>>> import numpy as np
>>> from numpy import linalg as LA
>>> np.set_printoptions(precision=2, suppress=True, linewidth=120)
>>> m1 = np.array([[1.0, 0.2, 0.04], [0.2, 1.0, 0.2], [0.04, 0.2, 1.0]])
>>> x = np.ones(3)
>>> for _ in range(5):
...     x = m1 @ x
...     x /= LA.norm(x)
...     print(round(x @ m1 @ x, 2))
... 
1.3
1.3
1.3
1.3
1.3
>>> round(LA.eigvalsh(m1)[-1], 2)
np.float64(1.3)
>>> x
array([0.52, 0.68, 0.52])
>>> np.allclose(m1, m1.T)
True
>>> np.sort(np.abs(LA.eigvals(m1)))
array([0.74, 0.96, 1.3 ])
>>> J = np.load("test9.npy")
>>> J
array([[0, 1, 1],
       [0, 3, 2],
       [0, 0, 2]])
>>> np.argsort(-LA.norm(J, axis=0).round(6), kind="stable")[:3]
array([1, 2, 0])
>>> round(LA.norm(J, 2) / LA.norm(J), 2)
np.float64(0.93)
>>> LA.matrix_rank(J, rtol=0.1)
np.int64(2)
>>> LA.cond(J) > 100
np.True_
>>> U, sv, VT = LA.svd(J, full_matrices=False)
>>> sv / sv[0]
array([1.  , 0.39, 0.  ])
>>> round(float(np.sqrt((sv ** 2).sum())), 2), round(LA.norm(J), 2)
(4.36, np.float64(4.36))
>>> print(np.round(U.T @ J @ VT.T, 2) + 0)
[[4.06 0.   0.  ]
 [0.   1.58 0.  ]
 [0.   0.   0.  ]]
>>> print(np.round(VT @ VT.T, 2) + 0)
[[1. 0. 0.]
 [0. 1. 0.]
 [0. 0. 1.]]
>>> sv
array([4.06, 1.58, 0.  ])
>>> np.cumsum(sv ** 2) / np.sum(sv ** 2)
array([0.87, 1.  , 1.  ])
>>> r = LA.matrix_rank(J)
>>> print(r)
2
>>> null = LA.svd(J)[2][r:].T
>>> print([int(LA.matrix_rank(J[:, :j + 1])) for j in range(3)])
[0, 1, 2]
>>> null @ null.T
array([[1., 0., 0.],
       [0., 0., 0.],
       [0., 0., 0.]])
>>> print([int(LA.matrix_rank(np.delete(J, i, axis=0))) for i in range(3)])
[2, 2, 2]
>>> null.shape
(3, 1)
>>> J @ null
array([[0.],
       [0.],
       [0.]])
>>> print([int(LA.matrix_rank(J[:i])) for i in range(1, len(J) + 1)])
[1, 2, 2]
>>> print(null[:, 0] / null[np.abs(null[:, 0]).round(6).argmax(), 0])
[1. 0. 0.]
>>> out = np.array([[2, 2, 1], [0, 0, 2], [1, 1, -3]])
>>> np.vstack([J, out.T]).shape
(6, 3)
>>> out.T @ J.T
array([[ 1,  2,  2],
       [ 1,  2,  2],
       [-1,  0, -6]])
>>> J @ out
array([[ 1,  1, -1],
       [ 2,  2,  0],
       [ 2,  2, -6]])
>>> print(LA.matrix_rank(np.vstack([J, out.T])))
3
